% python3 -q
>>> import numpy as np
>>> np.set_printoptions(suppress=True, linewidth=200)
>>> W0 = np.load("arr.npy")
>>> W0
array([[  8.55, -15.09,   3.41,  -9.37],
       [ -1.01, -10.9 ,   7.07,  15.17],
       [ -7.81,  10.56,  -5.25, -14.14],
       [ -8.24,  14.73,   7.88,  -7.28],
       [  9.93,  15.57,   2.13,  -7.38],
       [-18.37,  -0.7 ,  -7.84,  -0.65],
       [ 17.26,  -6.51,   2.93,   7.16],
       [ -8.51,   3.27,  17.46,  -3.47],
       [ -9.55,   0.83, -16.85,  -4.92],
       [ -2.86,   4.49,  -6.68,  18.08],
       [  9.67, -15.32,   3.36,  -7.78],
       [ 13.86,   4.21,  11.33,   7.85],
       [  2.3 ,  -4.72,   0.96, -19.27],
       [  8.58,  -3.22,  16.29,  -7.12],
       [  4.88, -15.67,  -5.84,  -9.83],
       [-16.61,  -6.72,   6.36,   6.2 ],
       [ -5.34, -16.82,   6.03,   7.22],
       [-13.54,   0.92,   7.15,  12.84],
       [ 12.02,  -5.45, -15.01,  -0.81],
       [-11.8 ,   0.2 ,  15.05,   5.85]])
>>> C2 = np.cov(W0, rowvar=False)
>>> np.round(np.median(W0, axis=0), 2)
array([-1.94, -1.96,  3.38, -2.14])
>>> np.round(np.linalg.eigvalsh(C2)[::-1], 2)
array([139.09, 111.72,  89.52,  67.43])
>>> np.round(W0.std(axis=0), 2)
array([10.62,  9.42,  9.37,  9.91])
>>> round(np.corrcoef(W0[:, 3], W0[:, 0])[0, 1], 2)
np.float64(-0.17)
>>> np.round(np.corrcoef(W0.T), 2) + 0
array([[ 1.  , -0.22,  0.  , -0.17],
       [-0.22,  1.  ,  0.03, -0.07],
       [ 0.  ,  0.03,  1.  ,  0.16],
       [-0.17, -0.07,  0.16,  1.  ]])
>>> Xc = W0 - W0.mean(axis=0)
>>> vecs = np.linalg.svd(Xc)[2][:2]
>>> out = Xc - Xc @ vecs.T @ vecs
>>> np.linalg.norm(out, axis=1).round(6).argmax()
np.int64(9)
>>> print(np.round((Xc @ vecs.T).std(axis=0), 2))
[11.5 10.3]
>>> np.round(np.cov(Xc @ vecs.T, rowvar=False), 2) + 0
array([[139.09,   0.  ],
       [  0.  , 111.72]])
>>> np.round(out.std(axis=0), 2)
array([4.41, 6.8 , 7.79, 4.77])
>>> feats = np.loadtxt("sample18.csv", delimiter=",")
>>> feats
array([[16.,  4., 12.],
       [ 4.,  1.,  3.],
       [12.,  3.,  9.]])
>>> # looks like rank 1
>>> ev, vecs = np.linalg.eigh(feats)
>>> vec = np.array([-1, 1, 2])
>>> np.round(vecs * np.abs(ev) @ vecs.T, 2)
array([[16.,  4., 12.],
       [ 4.,  1.,  3.],
       [12.,  3.,  9.]])
>>> (np.sign(vecs[:, -1].round(6)) == np.sign(vecs[0, -1].round(6))).astype(int)
array([1, 1, 1])
>>> print(np.round(np.linalg.eigvalsh(feats[1:, 1:]), 2) + 0)
[ 0. 10.]
>>> vec @ feats @ vec / (vec @ vec), round(ev[0], 2), ev[-1]
(np.float64(1.5), np.float64(-0.0), np.float64(26.0))
>>> vec @ feats @ vec
np.float64(9.0)
>>> U, s, VT = np.linalg.svd(feats)
>>> s.round(2) + 0
array([26.,  0.,  0.])
>>> np.argmax(s[:-1] / (s[1:] + 1e-6)) + 1
np.int64(1)
>>> out = U[:, :1] @ np.diag(s[:1]) @ VT[:1]
>>> np.linalg.matrix_rank(feats, rtol=0.05)
np.int64(1)
>>> round(np.linalg.norm(feats - out) / np.linalg.norm(feats), 2)
np.float64(0.0)
>>> out.round(2)
array([[16.,  4., 12.],
       [ 4.,  1.,  3.],
       [12.,  3.,  9.]])
>>> np.linalg.matrix_rank(out)
np.int64(1)
>>> np.einsum("ij,ji->", feats, feats)
np.float64(676.0)
>>> round(np.linalg.det(feats[::-1]), 2)
np.float64(0.0)
>>> np.round(np.poly(feats), 2) + 0
array([  1., -26.,   0.,   0.])
>>> print(np.round(np.linalg.eigvals(feats), 2) + 0)
[26.  0.  0.]
>>> out = feats[0, 0] * feats[1:] - np.outer(feats[1:, 0], feats[0])
>>> out
array([[0., 0., 0.],
       [0., 0., 0.]])
>>> print(np.linalg.matrix_rank(out), np.linalg.matrix_rank(feats))
0 1
>>> np.flatnonzero(~out.round(6).any(axis=1))
array([0, 1])
>>> m1 = np.load("w.npy")
>>> m1.round(2)
array([[ 0.  , -0.47, -0.88],
       [-0.64, -0.68,  0.36],
       [-0.77,  0.57, -0.3 ]])
>>> f = np.array([1, 1, 1])
>>> out = m1 + np.outer(f, np.eye(3)[0])
>>> np.round(np.linalg.det(out) / np.linalg.det(m1), 2), round(1 + np.linalg.solve(m1, f)[0], 2)
(np.float64(-0.41), np.float64(-0.41))
>>> np.linalg.matrix_rank(np.linalg.inv(out) - np.linalg.inv(m1), tol=1e-8)
np.int64(1)
>>> np.linalg.matrix_rank(out - m1)
np.int64(1)
>>> np.round(np.linalg.norm(feats, 2) / np.linalg.norm(feats), 2)
np.float64(1.0)
>>> np.linalg.cond(feats) > 100
np.True_
>>> J = np.array([[1, 2, -2], [-1, 1, 1], [3, 0, 1], [-3, 2, 3]])
>>> J[-1] = J[0] + -3 * J[1]
>>> J
array([[ 1,  2, -2],
       [-1,  1,  1],
       [ 3,  0,  1],
       [ 4, -1, -5]])
>>> vec = np.array([0, 1, -3])
>>> rhs = J @ vec
>>> np.round(np.linalg.lstsq(J, rhs)[0], 2) + 0
array([ 0.,  1., -3.])
>>> rng = np.random.default_rng(7809)
>>> rhs = rhs + 0.02 * rng.normal(size=4)
>>> rhs.round(2)
array([ 8.01, -2.02, -3.02, 13.96])
>>> coef, *_ = np.linalg.lstsq(J, rhs)
>>> np.round(np.linalg.norm(rhs - J @ coef), 2)
np.float64(0.03)
>>> coef.round(2)
array([-0.01,  1.01, -3.  ])
>>> coef.round()
array([-0.,  1., -3.])
>>> Q = J.astype(float).copy()
>>> for j in range(3):
...     Q[:, j] -= Q[:, :j] @ (Q[:, :j].T @ Q[:, j])
...     Q[:, j] /= np.linalg.norm(Q[:, j])
... 
>>> np.round(Q.T @ Q, 2) + 0
array([[1., 0., 0.],
       [0., 1., 0.],
       [0., 0., 1.]])
>>> np.round(Q.T @ J, 2) + 0
array([[ 5.2 , -0.58, -3.85],
       [ 0.  ,  2.38, -0.09],
       [ 0.  ,  0.  ,  4.02]])
>>> X = np.load("test12.npy")
>>> X.round(2) + 0
array([[ 7.87,  0.55, 17.28,  0.77,  1.2 ],
       [ 5.98, -0.38, 11.95,  1.13,  1.88],
       [ 5.7 , -0.49, 11.22,  1.15,  1.94],
       [ 5.12, -0.68,  9.75,  1.18,  2.05],
       [ 4.22, -0.89,  7.62,  1.16,  2.11],
       [ 4.13, -0.9 ,  7.4 ,  1.16,  2.11],
       [ 3.73, -0.96,  6.53,  1.12,  2.1 ],
       [ 3.59, -0.97,  6.21,  1.1 ,  2.09],
       [ 3.51, -0.98,  6.04,  1.09,  2.08],
       [ 2.85, -1.  ,  4.7 ,  0.97,  1.97],
       [ 2.71, -0.99,  4.44,  0.94,  1.93],
       [ 2.46, -0.98,  3.96,  0.88,  1.86],
       [ 1.06, -0.65,  1.58,  0.4 ,  1.17],
       [ 0.43, -0.33,  0.67,  0.13,  0.6 ],
       [ 0.38, -0.3 ,  0.61,  0.11,  0.56],
       [ 0.19, -0.17,  0.32,  0.04,  0.31],
       [ 0.1 , -0.09,  0.18,  0.01,  0.18],
       [ 0.01, -0.01,  0.02,  0.  ,  0.02],
       [-0.07,  0.08, -0.16,  0.01, -0.16],
       [-0.12,  0.16, -0.43,  0.11, -0.39],
       [-0.08,  0.18, -0.77,  0.38, -0.58],
       [-0.08,  0.18, -0.77,  0.39, -0.58],
       [ 0.04,  0.1 , -1.09,  0.72, -0.63],
       [ 0.14,  0.  , -1.32,  0.99, -0.62],
       [ 0.43, -0.29, -1.88,  1.66, -0.48],
       [ 0.48, -0.35, -1.99,  1.8 , -0.45],
       [ 0.51, -0.38, -2.03,  1.85, -0.43],
       [ 0.54, -0.42, -2.1 ,  1.94, -0.4 ],
       [ 0.76, -0.69, -2.52,  2.43, -0.23],
       [ 0.8 , -0.74, -2.6 ,  2.53, -0.19],
       [ 2.57, -3.38, -6.44,  6.78,  1.97]])
>>> # looks like rank 3
>>> Xc = X - X.mean(axis=0)
>>> vecs = np.linalg.svd(Xc)[2][:3]
>>> out = Xc - Xc @ vecs.T @ vecs
>>> print(np.round(np.diag(vecs.T @ vecs), 2))
[0.42 0.28 0.89 0.66 0.76]
>>> U, s, VT = np.linalg.svd(X)
>>> s.round(2) + 0
array([35.88, 12.29,  3.99,  0.  ,  0.  ])
>>> out = U[:, :3] @ np.diag(s[:3]) @ VT[:3]
>>> round(np.linalg.norm(X - out, 2), 2), round(float(s[3]), 2)
(np.float64(0.0), 0.0)
>>> def softmax(z):
...     e = np.exp(z - z.max(axis=-1, keepdims=True))
...     return e / e.sum(axis=-1, keepdims=True)
... 
>>> print(np.round(softmax(X[25] + 5), 2))
[0.18 0.08 0.02 0.66 0.07]
>>> np.round(softmax(10 * X[25]), 2) + 0
array([0., 0., 0., 1., 0.])
>>> att = X @ X.T / np.sqrt(5)
>>> np.round(softmax(att)[25] @ X, 2)
array([ 2.56, -3.37, -6.43,  6.77,  1.97])
>>> softmax(att).round(6).argmax(axis=1)
array([ 0,  0,  0,  0,  0,  0,  0,  0,  0,  0,  0,  0,  0,  0,  0,  0,  0,  0, 30, 30, 30, 30, 30, 30, 30, 30, 30, 30, 30, 30, 30])
